% python3 -q
>>> import numpy as np
>>> import numpy.linalg as la
>>> np.set_printoptions(precision=2, suppress=True, linewidth=140, floatmode="fixed")
>>> A = np.loadtxt("mat.csv", delimiter=",")
>>> A
array([[ 0.76,  0.48,  1.68, -1.86,  1.38],
       [ 0.13,  2.86, -0.49, -0.20, -0.74],
       [-1.27, -0.40,  1.08, -1.23, -2.13],
       [ 1.91, -0.02,  1.53,  1.33, -1.12],
       [ 1.78, -0.67, -1.56, -1.49, -0.86]])
>>> rng = np.random.default_rng(538)
>>> idx = rng.permutation(5)
>>> print(idx)
[0 4 1 2 3]
>>> A2 = A[idx][:, idx]
>>> print(A2)
[[ 0.76  1.38  0.48  1.68 -1.86]
 [ 1.78 -0.86 -0.67 -1.56 -1.49]
 [ 0.13 -0.74  2.86 -0.49 -0.20]
 [-1.27 -2.13 -0.40  1.08 -1.23]
 [ 1.91 -1.12 -0.02  1.53  1.33]]
>>> round(float(la.det(A2)), 2), round(float(la.det(A[idx])), 2)
(-243.0, 243.0)
>>> np.sort(np.abs(la.eigvals(A2)))
array([3.00, 3.00, 3.00, 3.00, 3.00])
>>> np.diag(A2)
array([ 0.76, -0.86,  2.86,  1.08,  1.33])
>>> np.round(A @ A.T, 2) + 0
array([[9.00, 0.00, 0.00, 0.00, 0.00],
       [0.00, 9.00, 0.00, 0.00, 0.00],
       [0.00, 0.00, 9.00, 0.00, 0.00],
       [0.00, 0.00, 0.00, 9.00, 0.00],
       [0.00, 0.00, 0.00, 0.00, 9.00]])
>>> la.svd(A, compute_uv=False)
array([3.00, 3.00, 3.00, 3.00, 3.00])
>>> print(round(A[:, 2] @ A[:, 3], 2))
0.0
>>> np.round(A.T @ A, 2) + 0
array([[9.00, 0.00, 0.00, 0.00, 0.00],
       [0.00, 9.00, 0.00, 0.00, 0.00],
       [0.00, 0.00, 9.00, 0.00, 0.00],
       [0.00, 0.00, 0.00, 9.00, 0.00],
       [0.00, 0.00, 0.00, 0.00, 9.00]])
>>> A2 = la.inv(A)
>>> np.round(A @ A2, 2) + 0
array([[1.00, 0.00, 0.00, 0.00, 0.00],
       [0.00, 1.00, 0.00, 0.00, 0.00],
       [0.00, 0.00, 1.00, 0.00, 0.00],
       [0.00, 0.00, 0.00, 1.00, 0.00],
       [0.00, 0.00, 0.00, 0.00, 1.00]])
>>> (np.abs(A2) > 1e-9).astype(int)
array([[1, 1, 1, 1, 1],
       [1, 1, 1, 1, 1],
       [1, 1, 1, 1, 1],
       [1, 1, 1, 1, 1],
       [1, 1, 1, 1, 1]])
>>> print(np.allclose(A2, A.T))
False
>>> print(np.round(la.cond(A), 2))
1.0
>>> print(np.round(la.slogdet(A)[0], 2))
-1.0
>>> f = np.array([1, 3, 3, 0, 0])
>>> A2 = A + np.outer(f, np.eye(5)[0])
>>> A2
array([[ 1.76,  0.48,  1.68, -1.86,  1.38],
       [ 3.13,  2.86, -0.49, -0.20, -0.74],
       [ 1.73, -0.40,  1.08, -1.23, -2.13],
       [ 1.91, -0.02,  1.53,  1.33, -1.12],
       [ 1.78, -0.67, -1.56, -1.49, -0.86]])
>>> round(la.det(A2) / la.det(A), 2), round(1 + la.solve(A, f)[0], 2)
(np.float64(0.7), np.float64(0.7))
>>> la.matrix_rank(A2 - A)
np.int64(1)
>>> print(la.matrix_rank(la.inv(A2) - la.inv(A), tol=1e-8))
1
>>> J = np.load("case14.npy")
>>> J
array([[ 0, -3,  1,  3,  2,  4, -6,  2, -1,  2, -3],
       [ 3,  0,  2, -2, -4, -2,  6, -4,  0,  1, -1],
       [-1, -2,  0,  0,  3, -1,  5,  5,  0,  3,  2],
       [-3,  2,  0,  0,  1,  3,  3, -3, -5, -4,  1],
       [-2,  4, -3, -1,  0,  6, -3, -2, -6,  0,  1],
       [-4,  2,  1, -3, -6,  0,  3,  5, -4,  4,  1],
       [ 6, -6, -5, -3,  3, -3,  0,  3,  3,  6,  1],
       [-2,  4, -5,  3,  2, -5, -3,  0,  0,  2,  2],
       [ 1,  0,  0,  5,  6,  4, -3,  0,  0,  0,  6],
       [-2, -1, -3,  4,  0, -4, -6, -2,  0,  0,  2],
       [ 3,  1, -2, -1, -1, -1, -1, -2, -6, -2,  0]])
>>> def softmax(z):
...     e = np.exp(z - z.max(axis=-1, keepdims=True))
...     return e / e.sum(axis=-1, keepdims=True)
... 
>>> np.round(softmax(J[5]), 2) + 0
array([0.00, 0.03, 0.01, 0.00, 0.00, 0.00, 0.08, 0.63, 0.00, 0.23, 0.01])
>>> np.round(softmax(J[5] + -3), 2) + 0
array([0.00, 0.03, 0.01, 0.00, 0.00, 0.00, 0.08, 0.63, 0.00, 0.23, 0.01])
>>> np.round(softmax(10 * J[5]), 2) + 0
array([0.00, 0.00, 0.00, 0.00, 0.00, 0.00, 0.00, 1.00, 0.00, 0.00, 0.00])
>>> scores = J @ J.T / np.sqrt(11)
>>> np.round(softmax(scores)[5] @ J, 2) + 0
array([-4.00,  2.00,  1.00, -3.00, -6.00,  0.00,  3.00,  5.00, -4.00,  4.00,  1.00])
>>> print(np.round(softmax(scores + np.triu(np.full(scores.shape, -np.inf), 1)), 2) + 0)
[[1.00 0.00 0.00 0.00 0.00 0.00 0.00 0.00 0.00 0.00 0.00]
 [0.00 1.00 0.00 0.00 0.00 0.00 0.00 0.00 0.00 0.00 0.00]
 [0.00 0.00 1.00 0.00 0.00 0.00 0.00 0.00 0.00 0.00 0.00]
 [0.00 0.00 0.00 1.00 0.00 0.00 0.00 0.00 0.00 0.00 0.00]
 [0.00 0.00 0.00 0.00 1.00 0.00 0.00 0.00 0.00 0.00 0.00]
 [0.00 0.00 0.00 0.00 0.00 1.00 0.00 0.00 0.00 0.00 0.00]
 [0.00 0.00 0.00 0.00 0.00 0.00 1.00 0.00 0.00 0.00 0.00]
 [0.00 0.00 0.00 0.00 0.00 0.00 0.00 1.00 0.00 0.00 0.00]
 [0.00 0.00 0.00 0.00 0.00 0.00 0.00 0.00 1.00 0.00 0.00]
 [0.00 0.00 0.00 0.00 0.00 0.00 0.00 0.00 0.00 1.00 0.00]
 [0.00 0.00 0.00 0.00 0.00 0.00 0.00 0.00 0.00 0.00 1.00]]
>>> print(np.round(softmax(scores), 2) + 0)
[[1.00 0.00 0.00 0.00 0.00 0.00 0.00 0.00 0.00 0.00 0.00]
 [0.00 1.00 0.00 0.00 0.00 0.00 0.00 0.00 0.00 0.00 0.00]
 [0.00 0.00 1.00 0.00 0.00 0.00 0.00 0.00 0.00 0.00 0.00]
 [0.00 0.00 0.00 1.00 0.00 0.00 0.00 0.00 0.00 0.00 0.00]
 [0.00 0.00 0.00 0.00 1.00 0.00 0.00 0.00 0.00 0.00 0.00]
 [0.00 0.00 0.00 0.00 0.00 1.00 0.00 0.00 0.00 0.00 0.00]
 [0.00 0.00 0.00 0.00 0.00 0.00 1.00 0.00 0.00 0.00 0.00]
 [0.00 0.00 0.00 0.00 0.00 0.00 0.00 1.00 0.00 0.00 0.00]
 [0.00 0.00 0.00 0.00 0.00 0.00 0.00 0.00 1.00 0.00 0.00]
 [0.00 0.00 0.00 0.00 0.00 0.00 0.00 0.00 0.00 1.00 0.00]
 [0.00 0.00 0.00 0.00 0.00 0.00 0.00 0.00 0.00 0.00 1.00]]
>>> print(np.argsort(-la.norm(J, axis=0).round(6), kind="stable")[:3])
[6 5 8]
>>> np.round(la.norm(J, 2) / la.norm(J), 2)
np.float64(0.51)
>>> F = np.loadtxt("w.csv", delimiter=",")
>>> print(F)
[[ -0.42   0.12   0.83  -0.36   2.14]
 [ -3.10  -2.54   0.34  -1.74  -1.35]
 [ 12.09   7.88  -8.26   7.66 -10.83]
 [  4.11   2.41  -3.68   2.62  -5.75]
 [-13.04  -8.15   8.01  -8.38  10.46]
 [  5.99   4.55  -4.20   3.66  -4.33]
 [ 29.86  19.91 -20.66  19.26 -25.64]
 [  9.19   6.45  -6.97   5.99  -8.06]
 [ 13.09   8.78 -10.51   8.63 -13.67]
 [  8.70   6.89  -3.49   5.11  -1.01]
 [  3.45   0.59  -3.66   2.58  -8.47]
 [ 13.59   9.29  -9.03   8.84 -10.11]
 [ 17.77  14.08  -6.77  10.74  -1.31]
 [  2.64   1.02  -1.44   1.80  -2.91]
 [-10.59  -7.54   8.32  -6.81  10.01]
 [ -5.69  -3.74   5.79  -3.63   8.56]
 [ -3.87  -3.90   2.69  -2.14   1.18]
 [  9.11   5.39  -7.10   5.87 -10.89]
 [-24.25 -17.78  12.57 -14.85  10.77]
 [-12.52  -9.43   8.75  -7.99   8.89]
 [ -5.83  -2.72   4.67  -3.98   8.34]
 [-15.19  -9.05   9.85  -9.89  14.02]
 [-30.14 -21.42  22.59 -19.37  26.52]
 [ -3.90  -3.10   1.87  -2.29   1.02]
 [  9.00   5.11  -7.59   5.69 -12.45]
 [ -8.48  -7.32   2.66  -4.55  -0.47]
 [ -9.21  -6.94   6.31  -5.88   6.20]
 [  7.37   7.03  -3.89   4.19  -0.57]
 [  0.80   1.27   0.57   0.31   2.62]
 [ -6.68  -4.44   5.91  -4.51   7.96]
 [-11.35  -7.81   5.37  -6.88   5.30]
 [ -5.87  -5.95   2.61  -3.13  -1.00]
 [ -9.82  -6.95   5.99  -6.01   6.48]
 [  5.30   4.77  -5.17   3.15  -5.19]
 [ -3.82  -4.14   1.91  -2.07  -0.85]
 [ -2.08  -0.11   6.29  -1.84  12.67]
 [ -1.29  -0.60   0.30  -0.77   0.67]
 [  6.06   3.17  -5.37   3.86  -9.25]
 [  5.79   5.04  -2.26   3.43   0.28]]
>>> vec = np.array([1, 8, 5, 2, 0])
>>> rhs = F @ vec
>>> np.round(la.lstsq(F, rhs)[0], 2) + 0
array([1.00, 8.00, 5.00, 2.00, 0.00])
>>> rhs = rhs + 0.02 * rng.normal(size=39)
>>> rhs
array([   3.97,  -25.19,   49.11,   10.24,  -54.96,   28.72,  124.38,   37.96,   48.01,   56.60,   -4.96,   60.45,  118.00,    7.20,
        -42.94,  -13.92,  -25.88,   28.46, -133.37,  -60.17,  -12.20,  -58.14, -127.30,  -23.92,   23.28,  -62.79,  -44.95,   52.55,
         14.41,  -21.69,  -60.74,  -46.66,  -47.46,   23.92,  -31.53,   24.83,   -6.14,   12.30,   41.69])
>>> beta, *_ = la.lstsq(F, rhs)
>>> [round(float(la.norm(la.solve(F.T @ F + lam * np.eye(5), F.T @ rhs))), 2) for lam in (0, 1, 10, 100)]
[9.54, 6.01, 5.58, 5.04]
>>> beta
array([1.09, 7.88, 4.89, 1.95, 0.06])
